$ ipython --no-banner

In [1]: import numpy as np

In [2]: from numpy import linalg as LA

In [3]: np.set_printoptions(suppress=True, linewidth=100)

In [4]: rd = lambda a: np.round(a, 2) + 0

In [5]: K = np.load("run13.npy")

In [6]: K
Out[6]: 
array([[ 2,  0,  0,  0,  0,  0],
       [-2,  2,  0,  0,  0,  0],
       [-1,  1,  0,  0,  0,  0],
       [ 0,  0,  2,  0,  0,  0],
       [ 0,  0, -2,  2,  0,  0],
       [ 0,  0, -1,  1,  0,  0],
       [ 0,  0,  0,  0,  2,  0],
       [ 0,  0,  0,  0, -2,  2],
       [ 0,  0,  0,  0, -1,  1]])

In [7]: B = K[0, 0] * K[1:] - np.outer(K[1:, 0], K[0])

In [8]: B
Out[8]: 
array([[ 0,  4,  0,  0,  0,  0],
       [ 0,  2,  0,  0,  0,  0],
       [ 0,  0,  4,  0,  0,  0],
       [ 0,  0, -4,  4,  0,  0],
       [ 0,  0, -2,  2,  0,  0],
       [ 0,  0,  0,  0,  4,  0],
       [ 0,  0,  0,  0, -4,  4],
       [ 0,  0,  0,  0, -2,  2]])

In [9]: LA.matrix_rank(B), LA.matrix_rank(K)
Out[9]: (np.int64(5), np.int64(6))

In [10]: np.flatnonzero(~B.round(6).any(axis=1))
Out[10]: array([], dtype=int64)

In [11]: K[:, 0] / K[0, 0]
Out[11]: array([ 1. , -1. , -0.5,  0. ,  0. ,  0. ,  0. ,  0. ,  0. ])

In [12]: rd(LA.norm(B, axis=0))
Out[12]: array([0.  , 4.47, 6.  , 4.47, 6.  , 4.47])

In [13]: rd(LA.norm(B, axis=1))
Out[13]: array([4.  , 2.  , 4.  , 5.66, 2.83, 4.  , 5.66, 2.83])

In [14]: B[3] @ B[7]
Out[14]: np.int64(0)

In [15]: rd(LA.norm(B[3] - B[7]))
Out[15]: np.float64(6.32)

In [16]: rd(LA.norm(B, "nuc"))
Out[16]: np.float64(23.63)

In [17]: vec = np.array([2, 1, 3, 2, 0, 0])

In [18]: rhs = K @ vec

In [19]: rd(LA.lstsq(K, rhs)[0])
Out[19]: array([2., 1., 3., 2., 0., 0.])

In [20]: rd(LA.pinv(K) @ K)
Out[20]: 
array([[1., 0., 0., 0., 0., 0.],
       [0., 1., 0., 0., 0., 0.],
       [0., 0., 1., 0., 0., 0.],
       [0., 0., 0., 1., 0., 0.],
       [0., 0., 0., 0., 1., 0.],
       [0., 0., 0., 0., 0., 1.]])

In [21]: rng = np.random.default_rng(32)

In [22]: rhs = rhs + 0.05 * rng.normal(size=9)

In [23]: rd(rhs)
Out[23]: array([ 4.05, -1.96, -1.  ,  6.03, -2.03, -1.09,  0.08,  0.02, -0.1 ])

In [24]: c, *_ = LA.lstsq(K, rhs)

In [25]: rd(K.T @ (rhs - K @ c))
Out[25]: array([0., 0., 0., 0., 0., 0.])

In [26]: [round(float(LA.norm(LA.solve(K.T @ K + lam * np.eye(6), K.T @ rhs))), 2) for lam in (0, 1, 10, 100)]
Out[26]: [4.27, 2.9, 1.12, 0.2]

In [27]: rd(LA.norm(rhs - K @ c))
Out[27]: np.float64(0.12)
